% ipython --no-banner

In [1]: import numpy as np

In [2]: from numpy import linalg as LA

In [3]: np.set_printoptions(precision=2, suppress=True, linewidth=160)

In [4]: data = np.load("block11.npy")

In [5]: data.round(2) + 0
Out[5]: 
array([[ 0.84,  0.  , -0.21, -0.13,  0.26, -0.09],
       [ 0.  ,  1.  ,  0.  ,  0.  ,  0.  ,  0.  ],
       [-0.21,  0.  ,  0.74, -0.16,  0.33, -0.11],
       [-0.13,  0.  , -0.16,  0.9 ,  0.21, -0.07],
       [ 0.26,  0.  ,  0.33,  0.21,  0.58,  0.14],
       [-0.09,  0.  , -0.11, -0.07,  0.14,  0.95]])

In [6]: r = LA.matrix_rank(data)

In [7]: r
Out[7]: np.int64(5)

In [8]: N = LA.svd(data)[2][r:].T

In [9]: N.shape
Out[9]: (6, 1)

In [10]: N[:, 0] / N[np.abs(N[:, 0]).round(6).argmax(), 0]
Out[10]: array([-0.62,  0.01, -0.79, -0.49,  1.  , -0.34])

In [11]: [int(LA.matrix_rank(data[:i])) for i in range(1, len(data) + 1)]
Out[11]: [1, 2, 3, 4, 5, 5]

In [12]: x = np.array([-3, -1, 2, -1, 0, 0])

In [13]: LA.eigvalsh(2 * data - np.eye(6))
Out[13]: array([-1.,  1.,  1.,  1.,  1.,  1.])

In [14]: np.round(np.trace(data), 2)
Out[14]: np.float64(5.0)

In [15]: rng = np.random.default_rng(41)

In [16]: z = rng.permutation(6)

In [17]: z
Out[17]: array([1, 0, 2, 3, 4, 5])

In [18]: Y = data[z][:, z]

In [19]: round(LA.det(Y), 2), np.round(LA.det(data[z]), 2)
Out[19]: (np.float64(0.0), np.float64(-0.0))

In [20]: np.allclose(Y, data)
Out[20]: False

In [21]: round(np.trace(Y), 2)
Out[21]: np.float64(5.0)

In [22]: np.abs(np.diag(LA.qr(data)[1])) > 1e-9
Out[22]: array([ True,  True,  True,  True,  True, False])

In [23]: A = np.array([[47.0, 49.0, 14.0], [49.0, 47.0, 14.0], [14.0, 14.0, 2.0]])

In [24]: A
Out[24]: 
array([[47., 49., 14.],
       [49., 47., 14.],
       [14., 14.,  2.]])

In [25]: np.poly(A)
Out[25]: array([   1.,  -96., -396., -400.])

In [26]: np.kron(np.eye(2, dtype=int), A)
Out[26]: 
array([[47., 49., 14.,  0.,  0.,  0.],
       [49., 47., 14.,  0.,  0.,  0.],
       [14., 14.,  2.,  0.,  0.,  0.],
       [ 0.,  0.,  0., 47., 49., 14.],
       [ 0.,  0.,  0., 49., 47., 14.],
       [ 0.,  0.,  0., 14., 14.,  2.]])

In [27]: round(float(LA.eigvals(A).sum().real), 2)
Out[27]: 96.0

In [28]: np.einsum("ij,ji->", A, A)
Out[28]: np.float64(10008.0)

In [29]: np.round(LA.det(2 * A), 2), round(LA.det(A), 2)
Out[29]: (np.float64(3200.0), np.float64(400.0))

In [30]: arr = np.loadtxt("data.csv", delimiter=",")

In [31]: arr
Out[31]: 
array([[ -1.9,   1.2,  -0.3,   0.9,   0.4,   0.6],
       [ -0.8,  -0.8,   0.1,   0.4,  -0.6,   0. ],
       [ -1.2,  -0.6,   0.5,   0. ,  -2. ,   0.5],
       [  0.5,   0.1,  -0.2,  -0.5,  -0.2,  -0.4],
       [ -0.4,  -1.9,   0. ,   0.3,  -1. ,   0.7],
       [ 12. ,  16. , -14. ,  12. ,   2. ,  32. ],
       [ -0.7,  -0.9,   0.1,  -0.9,  -1.7,   0.3],
       [ -0.4,   0.6,   1.1,   0.7,   1.4,   0.8],
       [ -0.1,  -0.3,   0.8,  -0.6,   0.2,   0.6],
       [  0.5,   0.6,  -0.4,  -0.6,  -0.1,  -1.1],
       [ -1. ,  -1.8,   0.9,   1. ,   0.8,   1.4],
       [  1.1,  -0.2,   1.3,  -1.6,   0.9,   0.7],
       [ -1.1,  -1.1,   1.3,  -0.3,   1.3,   0.4],
       [ -1.4,   1. ,  -0.8,   0.2,  -0.9,   0.1],
       [ -0.3,   1.6,   1.4,   0.2,  -0.2,   0.8],
       [ -0.8,   0.2,  -1.9,   0.6,  -0.1,  -0.8],
       [  1.1,   1.2,   0.8,   3. ,  -0.5,  -0.6],
       [  0.8,  -1.4,   0.1,  -0.9,   0.8,  -0.1],
       [ -0.5,  -1. ,   0. ,   0. ,   0. ,   0.3],
       [ -0.4,   2. ,   0.8,   1.3,  -0.4,   0.8],
       [  0.3,  -0.2,  -0.5,  -0.4,   0.5,  -0.6],
       [  0.8,  -0.6,  -0.2,  -1.4,   0.5,  -1.7],
       [  0.4,   0.3,  -0.3,  -2. ,  -1.1,   1.3],
       [ -0.5,   0.7,   0.1,  -1.2,  -0.4,  -0.4],
       [ -0.4,  -1. ,   1.4,  -2.6,   1.8,  -1.5],
       [ -0.4,  -0.4,   0.2,   0.8,   0.2,   0.6],
       [  0.1,   0.5,  -0.2,  -0.6,  -0.7,  -0.6],
       [  0.6,  -0.3,   1.6,  -0.3,   1.1,   0.2],
       [ -0.7,   0.9,  -1.4,   0.5,   0.2,   1.1],
       [  0.6,  -0.2,  -0.4,  -0.4,   2.4,  -0.7],
       [ -0.2,  -1.9,   0. ,   1.8,  -1.1,  -0.6],
       [  0.3,   0.1,   0.2,  -2.1,   2.1,   0.4]])

In [32]: # row 5 dominates

In [33]: G = np.cov(arr, rowvar=False)

In [34]: np.argsort(-arr.std(axis=0).round(6), kind="stable")
Out[34]: array([5, 1, 2, 3, 0, 4])

In [35]: np.corrcoef(arr.T)
Out[35]: 
array([[ 1.  ,  0.89, -0.89,  0.79,  0.37,  0.92],
       [ 0.89,  1.  , -0.91,  0.86,  0.27,  0.94],
       [-0.89, -0.91,  1.  , -0.85, -0.21, -0.93],
       [ 0.79,  0.86, -0.85,  1.  ,  0.14,  0.88],
       [ 0.37,  0.27, -0.21,  0.14,  1.  ,  0.29],
       [ 0.92,  0.94, -0.93,  0.88,  0.29,  1.  ]])

In [36]: G.shape
Out[36]: (6, 6)

In [37]: LA.eigvalsh(G)[::-1]
Out[37]: array([56.31,  1.6 ,  0.91,  0.86,  0.65,  0.51])

In [38]: x = np.array([-1, -5, -4, -1, 4, 8])

In [39]: h1 = np.maximum(arr @ x, 0)

In [40]: arr.T @ h1
Out[40]: array([ 2557.45,  3377.17, -2992.25,  2564.84,   504.04,  6990.72])

In [41]: np.tanh(arr @ x)
Out[41]: 
array([ 0.99,  0.92, -0.95, -1.  ,  1.  ,  1.  ,  0.86,  1.  ,  1.  , -1.  ,  1.  ,  1.  ,  1.  , -1.  , -1.  ,  0.  , -1.  ,  1.  ,  1.  , -1.  ,  0.29,
       -1.  ,  1.  , -1.  , -0.98,  1.  , -1.  ,  0.66,  1.  ,  1.  , -0.86,  1.  ])

In [42]: h1
Out[42]: 
array([  2.6,   1.6,   0. ,   0. ,  11.2, 216. ,   1.3,   4.3,   4.6,   0. ,  19.8,   5.5,  10.1,   0. ,   0. ,   0. ,   0. ,   9.1,   7.9,   0. ,   0.3,
         0. ,   7.3,   0. ,   0. ,   6.4,   0. ,   0.8,  10.9,   6.4,   0. ,  12.1])

In [43]: np.flatnonzero(h1 > 1e-9)
Out[43]: array([ 0,  1,  4,  5,  6,  7,  8, 10, 11, 12, 17, 18, 20, 22, 25, 27, 28, 29, 31])
